$ python -q
>>> import numpy as np
>>> np.set_printoptions(precision=2, suppress=True, linewidth=140)
>>> B = np.array([[7, 1], [5, 9]])
>>> basis = np.array([[9, 4], [-3, 2]])
>>> W0 = np.kron(B, basis)
>>> W0
array([[ 63,  28,   9,   4],
       [-21,  14,  -3,   2],
       [ 45,  20,  81,  36],
       [-15,  10, -27,  18]])
>>> Q, V = np.linalg.qr(W0[:, :3])[0], np.linalg.qr(W0[:, 3:])[0]
>>> sv = np.linalg.svd(Q.T @ V, compute_uv=False)
>>> np.degrees(np.arccos(sv.clip(0, 1)))
array([31.77])
>>> print(sv)
[0.85]
>>> (sv > 0.9).sum()
np.int64(0)
>>> B = W0[0, 0] * W0[1:] - np.outer(W0[1:, 0], W0[0])
>>> B
array([[    0,  1470,     0,   210],
       [    0,     0,  4698,  2088],
       [    0,  1050, -1566,  1194]])
>>> print(np.linalg.matrix_rank(B), np.linalg.matrix_rank(W0))
3 4
>>> W0[:, 0] / W0[0, 0]
array([ 1.  , -0.33,  0.71, -0.24])
>>> A = np.loadtxt("data.csv", delimiter=",")
>>> print(A)
[[-0.2  0.2  0.2 -0.5 -0.7  0.3  0.1  2.2  0.1]
 [ 0.   1.2 -1.6  0.4  0.4 -0.1 -1.4  0.  -0.1]
 [-0.8  0.4  1.   1.6  0.   0.2  1.1  0.4 -0.9]
 [ 0.6 -1.7  0.5  0.6  0.2  0.   0.2  0.3  0.1]
 [ 0.1  1.1  1.4 -1.5  1.8  0.2  0.2  0.2  3.1]
 [ 0.9 -0.1  0.4  0.6 -1.   0.4 -0.8 -0.5 -2.4]
 [ 0.   0.6 -1.3  1.5  0.2  0.6  0.2  0.5  0.9]
 [ 1.  -0.6  1.6 -0.7  1.1 -0.1  1.5 -1.2 -1. ]
 [-0.6  1.8  0.5  0.3  0.9 -0.6  0.5  1.2  0.3]
 [-0.6 -0.2 -1.6  0.1  1.5  0.9 -0.2  1.9 -0.9]
 [ 0.5  1.7  0.6 -1.7 -0.8 -1.  -1.4  0.7  0.9]
 [ 1.3 -0.3  2.5 -0.1 -0.5 -0.2  0.  -0.5 -0.9]
 [-1.3  0.8 -0.6 -1.6  1.  -0.5 -1.1  0.2  1. ]
 [ 0.1  0.5 -0.4  1.  -1.6 -0.1  0.3 -0.3  0.7]
 [ 0.7 -0.6 -0.7 -0.7  1.3 -2.2 -2.2  1.3  0.5]
 [-0.2 -0.1  0.1 -0.1  0.5 -0.1 -1.1 -1.6  1.7]
 [-7.   9.5  7.   4.5  2.  -9.   3.  12.  -3. ]
 [ 0.4 -1.7  0.6 -0.9 -0.2 -1.4  0.3  0.8 -1.4]
 [ 0.4 -0.3 -1.1  0.9  0.6 -1.   0.1  0.7 -0.5]
 [-0.4  2.4 -2.   0.2 -1.  -1.1 -1.   0.4 -1.1]
 [ 0.7  1.  -0.2 -0.9 -1.  -0.7 -0.9 -0.5 -0.3]
 [-0.8 -0.5  2.2  1.1 -0.2  1.5  0.5  0.1 -1.2]
 [ 1.  -0.6 -2.1 -0.7  0.2  0.3 -0.8  1.6  0.5]
 [-0.6 -1.3  1.1 -0.2 -0.7 -0.4 -0.4 -0.7 -1.3]]
>>> t3 = np.stack([A, -1 * A, A[::-1]])
>>> np.linalg.matrix_rank(t3)
array([9, 9, 9])
>>> np.einsum("bij,cij->bc", t3, t3)
array([[ 655.37, -655.37,  -31.  ],
       [-655.37,  655.37,   31.  ],
       [ -31.  ,   31.  ,  655.37]])
>>> t3.shape
(3, 24, 9)
